$ python3 -q
>>> import numpy as np
>>> np.set_printoptions(precision=1, suppress=True, linewidth=120, floatmode="fixed")
>>> W0 = np.load("out3.npy")
>>> print(W0)
[[-7 -2 -7 -2]
 [ 4 -4  4 -4]
 [-7 -2 -7 -2]
 [ 4 -4  4 -4]]
>>> print(np.allclose(W0, W0.T))
False
>>> print(W0 @ W0)
[[ 82  44  82  44]
 [-88  16 -88  16]
 [ 82  44  82  44]
 [-88  16 -88  16]]
>>> print(np.round(np.abs(np.linalg.eigvals(W0)).max(), 1))
12.0
>>> print((W0 - W0.T) / 2)
[[ 0.0 -3.0  0.0 -3.0]
 [ 3.0  0.0  3.0  0.0]
 [ 0.0 -3.0  0.0 -3.0]
 [ 3.0  0.0  3.0  0.0]]
>>> print(np.allclose(W0 @ W0.T, W0.T @ W0))
False
>>> print(np.round(np.sort(np.abs(np.linalg.eigvals(W0))), 1) + 0)
[ 0.0  0.0 12.0 12.0]
>>> rk = np.linalg.matrix_rank(W0)
>>> print(rk)
2
>>> ns = np.linalg.svd(W0)[2][rk:].T
>>> print([int(np.linalg.matrix_rank(W0[:i])) for i in range(1, len(W0) + 1)])
[1, 2, 2, 2]
>>> print([int(np.linalg.matrix_rank(np.delete(W0, i, axis=0))) for i in range(4)])
[2, 2, 2, 2]
>>> print(ns.shape)
(4, 2)
>>> rng = np.random.default_rng(0)
>>> lab = rng.permutation(4)
>>> print(lab)
[2 0 1 3]
>>> out = W0[lab][:, lab]
>>> print(out)
[[-7 -7 -2 -2]
 [-7 -7 -2 -2]
 [ 4  4 -4 -4]
 [ 4  4 -4 -4]]
>>> print(np.allclose(out, W0))
False
>>> print(np.trace(out))
-22
>>> print(np.round(np.sort(np.abs(np.linalg.eigvals(out))), 1) + 0)
[ 0.0  0.0 12.0 12.0]
>>> m1 = np.load("arr.npy")
>>> print(m1)
[[ 28   3   0  -3]
 [  1  23   1   0]
 [  3  -1  51   1]
 [  3   0  -2 -20]]
>>> w, vecs = np.linalg.eig(m1)
>>> print(np.round(np.prod(w), 1))
-642301.0
>>> print(np.sort(np.linalg.eigvals(m1.T)))
[-19.8  22.5  28.3  51.0]
>>> print(np.linalg.norm(m1, axis=0))
[28.3 23.2 51.0 20.2]
>>> print(m1[0] @ m1[3])
144
>>> print(round(float(np.linalg.norm(m1[0] - m1[3])), 1))
30.4
>>> print(np.linalg.norm(m1, axis=1))
[28.3 23.0 51.1 20.3]
>>> print(np.round(np.linalg.norm(m1) ** 2 / np.linalg.norm(m1, 2) ** 2, 1))
1.7
>>> P = np.triu(np.array([[1, -2, 2, -4], [4, 4, -3, -1], [-1, -3, -1, 0], [3, 0, 4, 4]]), 1) + np.eye(4)
>>> out = P @ m1 @ np.linalg.inv(P)
>>> print(np.poly(out))
[      1.0     -82.0    1214.0   31346.0 -642301.0]
>>> print(P @ m1 - m1 @ P)
[[ -8.0   8.0  61.0 197.0]
 [-12.0   5.0 -84.0  44.0]
 [  0.0   6.0  -9.0  11.0]
 [  0.0   6.0  -6.0  12.0]]
>>> r0 = np.array([-2, 4, -5, 2])
>>> out = m1 + np.outer(r0, np.eye(4)[2])
>>> print(np.linalg.matrix_rank(np.linalg.inv(out) - np.linalg.inv(m1), tol=1e-8))
1
>>> x0 = np.array([-1, 2, 2, 2])
>>> y = m1 @ x0
>>> b, lr = np.zeros(4), 1 / np.linalg.norm(m1, 2) ** 2
>>> for i in range(15):
...     b -= lr * m1.T @ (m1 @ b - y)
...     if i % 5 == 0: print(i, round(np.linalg.norm(m1 @ b - y), 1))
... 
0 54.8
5 18.5
10 6.9
>>> print(np.round(np.linalg.cond(m1), 1))
2.7
>>> print(b)
[-1.0  1.9  2.0  1.9]
>>> out = np.array([[5, -8], [-7, -8], [0, 9]])
>>> data = np.tile(out, (2, 3))
>>> print(data)
[[ 5 -8  5 -8  5 -8]
 [-7 -8 -7 -8 -7 -8]
 [ 0  9  0  9  0  9]
 [ 5 -8  5 -8  5 -8]
 [-7 -8 -7 -8 -7 -8]
 [ 0  9  0  9  0  9]]
>>> x0 = np.array([5, -5, 1, -2, 6, -1])
>>> print(data @ (2 * x0))
[ 248  -40 -144  248  -40 -144]
>>> print(data * x0)
[[ 25  40   5  16  30   8]
 [-35  40  -7  16 -42   8]
 [  0 -45   0 -18   0  -9]
 [ 25  40   5  16  30   8]
 [-35  40  -7  16 -42   8]
 [  0 -45   0 -18   0  -9]]
>>> print(data @ np.ones(6))
[ -9.0 -45.0  27.0  -9.0 -45.0  27.0]
>>> print(np.linalg.norm(data @ x0) <= np.linalg.norm(data, 2) * np.linalg.norm(x0) + 1e-9)
True
>>> print(np.sign((data @ x0).round(6)))
[ 1 -1 -1  1 -1 -1]
>>> print(np.einsum("ij,j->i", data, x0))
[124 -20 -72 124 -20 -72]
>>> print(data @ np.eye(6)[0])
[ 5.0 -7.0  0.0  5.0 -7.0  0.0]
>>> print(np.linalg.matrix_rank(data, rtol=0.1))
2
>>> print([round(float(x), 1) for x in np.linalg.svd(data, compute_uv=False)[:3]])
[35.6, 20.8, 0.0]
>>> print(round(np.linalg.norm(data, 2) / np.linalg.norm(data), 1))
0.9
>>> left, sigma, Vh = np.linalg.svd(m1, full_matrices=False)
>>> print(np.round(left.T @ m1 @ Vh.T, 1) + 0)
[[51.2  0.0  0.0  0.0]
 [ 0.0 29.6  0.0  0.0]
 [ 0.0  0.0 22.6  0.0]
 [ 0.0  0.0  0.0 18.8]]
>>> print(np.round(np.abs(Vh[0]), 1) + 0)
[0.1 0.0 1.0 0.0]
>>> print(np.allclose(left * sigma @ Vh, m1))
True
